% python3 -q
>>> import numpy as np
>>> np.set_printoptions(precision=3, suppress=True, linewidth=200, sign=" ")
>>> C = 20 * np.array([[1.1, -1.0, 2.0, -0.8, 0.5, 0.4, -0.9, -0.1, -0.9, -1.3, -1.2, -0.1, 1.3, -0.3],
...     [0.0, -0.5, 2.3, -1.6, 0.6, 0.7, -1.1, -0.2, -1.0, 0.4, -0.4, 0.7, 1.7, 1.2],
...     [0.3, 0.5, -1.3, 1.2, 0.8, -1.7, -0.3, 0.7, 1.2, -2.3, 1.9, -2.7, -0.1, -0.8]])
>>> rng = np.random.default_rng(744)
>>> labels = rng.integers(0, 3, 19)
>>> feats = C[labels] + rng.normal(size=(19, 14))
>>> print(feats)
[[  6.358  11.647 -25.482  23.527  15.16  -33.17   -6.293  14.859  23.712 -47.445  38.685 -54.527  -2.18  -16.312]
 [  0.355 -10.319  48.034 -32.399  12.286  16.161 -22.903  -1.568 -20.964   5.863  -7.55   14.313  34.489  23.048]
 [  5.72    9.49  -24.832  22.166  16.386 -33.59   -7.154  14.932  24.935 -45.462  38.391 -54.438  -0.198 -16.241]
 [  6.106  12.149 -26.096  24.97   16.548 -34.49   -5.193  14.626  23.763 -46.163  37.507 -52.183  -3.701 -15.999]
 [  5.743   8.706 -25.866  24.261  14.809 -33.619  -7.275  13.595  22.485 -45.363  38.082 -54.547  -2.637 -16.553]
 [  5.505   9.825 -26.729  23.222  16.472 -34.54   -6.515  13.786  22.612 -45.182  39.881 -53.898  -0.345 -16.076]
 [ -0.608  -8.885  45.874 -30.799  11.381  13.916 -21.297  -3.759 -19.931   5.77   -7.391  14.679  33.442  25.665]
 [  0.518 -11.861  47.013 -30.716  12.607  12.548 -21.244  -3.269 -21.08    8.273  -7.953  12.314  34.734  23.724]
 [ 21.769 -20.198  40.206 -15.839  10.06    7.984 -18.028  -3.113 -16.794 -27.688 -23.787  -1.891  25.674  -5.518]
 [ 22.636 -20.034  40.444 -16.346   8.462   7.329 -17.3    -1.045 -16.734 -27.374 -26.737  -0.981  25.026  -6.649]
 [  0.673  -8.99   46.701 -32.847  11.165  14.319 -21.899  -0.983 -19.536   6.134  -8.68   13.435  34.409  23.005]
 [ 21.524 -20.235  41.289 -14.282   9.813   7.233 -15.841  -2.159 -17.507 -27.316 -24.431  -2.526  26.509  -7.969]
 [ -0.415 -11.254  46.148 -31.388  11.442  13.671 -20.754  -4.014 -20.634   8.67   -8.618  14.236  33.557  25.03 ]
 [  0.845  -9.151  44.655 -32.947  13.16   15.617 -21.821  -4.94  -17.494   7.874  -8.007  14.764  34.963  24.105]
 [ -0.671  -9.842  47.25  -32.243  10.996  15.285 -21.808  -3.532 -19.771   5.807  -6.981  11.254  34.237  24.418]
 [  6.006  11.887 -27.142  24.754  15.048 -31.009  -5.281  15.092  21.644 -46.472  38.079 -53.726  -0.661 -15.68 ]
 [ 22.797 -20.076  39.283 -16.76    9.245   7.615 -18.045  -1.738 -17.44  -25.474 -23.927  -3.293  26.452  -7.652]
 [ 20.961 -19.608  39.399 -15.569   9.423   8.77  -20.616  -1.686 -19.554 -25.364 -24.81   -1.873  26.155  -6.123]
 [  4.835  11.048 -24.907  22.349  14.664 -33.087  -7.673  14.04   24.947 -45.491  37.986 -53.581  -1.236 -15.444]]
>>> Q, evecs = np.linalg.qr(feats[:, :7])[0], np.linalg.qr(feats[:, 7:])[0]
>>> s = np.linalg.svd(Q.T @ evecs, compute_uv=False)
>>> print(round(float(np.linalg.norm(Q @ Q.T - evecs @ evecs.T, 2)), 3))
0.995
>>> r0, v = feats[7], feats[5]
>>> print(np.round(r0 @ v, 3))
-4440.655
>>> p = (r0 @ v) / (r0 @ r0) * r0
>>> print(np.linalg.matrix_rank(np.outer(r0, v)))
1
>>> print(round(float((v - p) @ r0), 3))
0.0
>>> Q, r_ = np.linalg.qr(feats)
>>> print(np.trace(Q @ Q.T))
14.0
>>> print(np.linalg.matrix_rank(feats, rtol=0.1))
3
>>> print(np.linalg.cond(feats) > 100)
True
>>> print(np.argsort(-np.linalg.norm(feats, axis=0).round(6), kind="stable")[:3])
[  2  11   9]
>>> print(np.round(np.linalg.norm(feats, 2) / np.linalg.norm(feats), 3))
0.827
>>> W0 = np.load("mat.npy")
>>> print(W0)
[[ 1.  0.  0.  0.  0.]
 [ 0. -1.  0.  0.  0.]
 [ 0.  0.  1.  0.  0.]
 [ 0.  0.  0. -1.  0.]
 [ 0.  0.  0.  0.  1.]]
>>> print(np.sort(np.abs(np.linalg.eigvals(W0))))
[ 1.  1.  1.  1.  1.]
>>> print(round(float(np.abs(np.linalg.eigvals(W0)).max()), 3))
1.0
>>> print((W0 + W0.T) / 2)
[[ 1.  0.  0.  0.  0.]
 [ 0. -1.  0.  0.  0.]
 [ 0.  0.  1.  0.  0.]
 [ 0.  0.  0. -1.  0.]
 [ 0.  0.  0.  0.  1.]]
>>> print(np.trace(W0))
1.0
>>> x = np.array([1, 0, 5, 5, -1])
>>> y = W0 @ x
>>> print(y)
[ 1.  0.  5. -5. -1.]
>>> print(np.linalg.solve(W0, 5 * y))
[ 5. -0. 25. 25. -5.]
>>> print(np.linalg.solve(W0, y))
[ 1. -0.  5.  5. -1.]
>>> print(np.linalg.solve(W0, W0[:, 4]))
[ 0. -0.  0. -0.  1.]
